$ python3 -q
>>> import numpy as np
>>> np.set_printoptions(precision=2, suppress=True, linewidth=120)
>>> K = np.load("dump.npy")
>>> K
array([[-5.35,  0.31,  1.92, -4.07, 10.56,  3.55],
       [-1.02,  2.39,  7.98, -3.59,  7.84, -0.52],
       [ 1.3 , -0.2 , -1.86,  2.07, -5.4 , -1.31],
       [-5.25,  2.09,  3.62, -4.6 ,  9.8 , -0.24],
       [-2.83,  0.64, -3.02, -2.84,  5.84, -0.03],
       [ 1.65,  1.11,  2.33,  2.46, -2.17,  2.41],
       [ 1.15, -0.82, -3.13,  2.69, -3.91,  2.07],
       [-2.86,  3.26,  5.48, -3.17,  7.2 ,  0.13],
       [ 1.63,  2.79, -2.24,  2.29, -4.52, -5.02],
       [-0.95,  1.19, -1.49,  1.1 ,  1.  ,  1.44],
       [ 3.62, -3.25, -5.97,  3.86, -7.47,  2.15],
       [ 3.34,  0.05,  0.46,  4.12, -6.5 ,  2.22],
       [-0.53,  0.12,  0.85, -0.52,  0.32,  1.21],
       [ 0.67,  1.27, -1.51,  1.75, -0.91,  1.26]])
>>> lab = K[:, 0] > np.median(K[:, 0])
>>> r0 = K[lab].mean(axis=0) - K[~lab].mean(axis=0)
>>> round((((K - K.mean(axis=0)) @ r0 > 0) == lab).mean(), 2)
np.float64(0.93)
>>> np.argsort(-np.abs(r0).round(6), kind="stable")
array([4, 3, 0, 2, 1, 5])
>>> ((K - K.mean(axis=0)) @ r0 > 0).astype(int)
array([0, 0, 1, 0, 0, 1, 1, 0, 1, 1, 1, 1, 0, 1])
>>> G = np.cov(K, rowvar=False)
>>> print(G.shape)
(6, 6)
>>> round(np.corrcoef(K[:, 4], K[:, 1])[0, 1], 2)
np.float64(0.54)
>>> np.linalg.eigvalsh(G)[::-1]
array([64.34,  8.21,  5.15,  0.82,  0.36,  0.05])
>>> A = np.loadtxt("arr.csv", delimiter=",")
>>> A
array([[ 1.,  0.,  0.,  0.,  0.,  0.,  0.,  0.,  0.,  0.,  0.,  0.],
       [ 0.,  1.,  0.,  0.,  0.,  0.,  0.,  0.,  0.,  0.,  0.,  0.],
       [ 2., -1.,  1.,  0.,  0.,  0.,  0.,  0.,  0.,  0.,  0.,  0.],
       [ 1.,  1.,  1.,  1.,  0.,  0.,  0.,  0.,  0.,  0.,  0.,  0.],
       [-1.,  0.,  2., -2.,  1.,  0.,  0.,  0.,  0.,  0.,  0.,  0.],
       [ 0., -2.,  0., -2., -2.,  1.,  0.,  0.,  0.,  0.,  0.,  0.],
       [ 0.,  0., -2., -1., -2.,  1.,  1.,  0.,  0.,  0.,  0.,  0.],
       [ 2.,  1., -2.,  2.,  2., -1., -1.,  1.,  0.,  0.,  0.,  0.],
       [ 1.,  2.,  0.,  0.,  0.,  0.,  2., -2.,  1.,  0.,  0.,  0.],
       [ 2.,  2., -2., -1., -2., -2.,  0.,  1.,  0.,  1.,  0.,  0.],
       [-2., -1., -1.,  1.,  2.,  0., -2., -1.,  2.,  1.,  1.,  0.],
       [ 2., -2.,  1., -1., -2.,  2.,  1., -1.,  0.,  2.,  0.,  1.]])
>>> x0 = np.array([-4, 3, 3, 5, 5, 4, -5, -5, 4, 3, -3, -1])
>>> h1 = np.maximum(A @ x0, 0)
>>> print(A.T @ h1)
[-62. -13. -33.  47.  95.  -5. -73. -47.  86.  40.  40.   0.]
>>> M2 = A / np.sqrt((A ** 2).mean(axis=1, keepdims=True))
>>> print(np.linalg.matrix_rank(M2) == np.linalg.matrix_rank(A))
True
>>> arr = np.load("out10.npy")
>>> print(arr)
[[ 1 -2  4 -8]
 [ 1 -1  1 -1]
 [ 1  0  0  0]
 [ 1  1  1  1]
 [ 1  2  4  8]
 [ 1  3  9 27]]
>>> print(np.round(np.linalg.norm(A[7], 1), 2), np.round(np.linalg.norm(A[7], np.inf), 2))
12.0 2.0
>>> np.round(np.linalg.norm(A, 1), 2), round(float(np.linalg.norm(A, np.inf)), 2)
(np.float64(14.0), 15.0)
>>> round(np.linalg.norm(A[7] - A[9]), 2)
np.float64(5.39)
>>> A[7] @ A[9]
np.float64(7.0)
>>> np.round(np.linalg.norm(A) ** 2 / np.linalg.norm(A, 2) ** 2, 2)
np.float64(3.0)
>>> np.linalg.norm(A, axis=1).argmax()
np.int64(11)
>>> print(np.round(np.linalg.norm(A, "nuc"), 2))
32.11
>>> np.linalg.norm(A, axis=1)
array([1.  , 1.  , 2.45, 2.  , 3.16, 3.61, 3.32, 4.47, 3.74, 4.8 , 4.69, 5.  ])
>>> round(float(np.linalg.norm(A, 2)), 2)
7.07
>>> M2 = arr[0, 0] * arr[1:] - np.outer(arr[1:, 0], arr[0])
>>> M2
array([[ 0,  1, -3,  7],
       [ 0,  2, -4,  8],
       [ 0,  3, -3,  9],
       [ 0,  4,  0, 16],
       [ 0,  5,  5, 35]])
>>> np.flatnonzero(~M2.round(6).any(axis=1))
array([], dtype=int64)
>>> arr[:, 0] / arr[0, 0]
array([1., 1., 1., 1., 1., 1.])
>>> F = np.load("sample17.npy")
>>> F.round(2) + 0
array([[ 1.46, -0.35, -0.56, -0.12,  0.66, -0.38,  0.  , -0.02],
       [-0.35,  1.36, -0.96, -0.01,  0.08,  0.64, -0.32,  0.51],
       [-0.56, -0.96,  0.57, -0.06,  0.36,  0.79, -0.42,  0.78],
       [-0.12, -0.01, -0.06,  2.  , -0.01, -0.11,  0.  , -0.14],
       [ 0.66,  0.08,  0.36, -0.01,  2.17,  0.46,  0.04,  0.74],
       [-0.38,  0.64,  0.79, -0.11,  0.46,  0.24,  0.5 , -1.34],
       [ 0.  , -0.32, -0.42,  0.  ,  0.04,  0.5 ,  1.83,  0.47],
       [-0.02,  0.51,  0.78, -0.14,  0.74, -1.34,  0.47,  1.36]])
>>> T = np.stack([F, 4 * F, F[::-1]])
>>> np.einsum("bij,cij->bc", T, T)
array([[ 33.  , 132.  ,  -1.72],
       [132.  , 528.  ,  -6.87],
       [ -1.72,  -6.87,  33.  ]])
>>> np.linalg.matrix_rank(T)
array([7, 7, 7])
>>> vals, V = np.linalg.eigh(F)
>>> x0 = np.array([3, 1, 0, 9, 0, 6, 4, 7])
>>> round(x0 @ F @ x0 / (x0 @ x0), 2), vals[0], np.round(vals[-1], 2)
(np.float64(0.93), np.float64(-2.0), np.float64(3.0))
>>> print(V * np.abs(vals) @ V.T)
[[ 1.47 -0.32 -0.52 -0.12  0.67 -0.44  0.02 -0.07]
 [-0.32  1.84 -0.29 -0.04  0.21 -0.21 -0.01 -0.13]
 [-0.52 -0.29  1.51 -0.1   0.54 -0.4   0.01 -0.11]
 [-0.12 -0.04 -0.1   2.   -0.02 -0.05 -0.02 -0.1 ]
 [ 0.67  0.21  0.54 -0.02  2.21  0.23  0.12  0.57]
 [-0.44 -0.21 -0.4  -0.05  0.23  1.73 -0.03 -0.21]
 [ 0.02 -0.01  0.01 -0.02  0.12 -0.03  2.02  0.07]
 [-0.07 -0.13 -0.11 -0.1   0.57 -0.21  0.07  2.21]]
>>> round(float(x0 @ F @ x0), 2)
178.94
>>> (np.sign(V[:, -1].round(6)) == np.sign(V[0, -1].round(6))).astype(int)
array([1, 0, 1, 0, 1, 0, 1, 1])
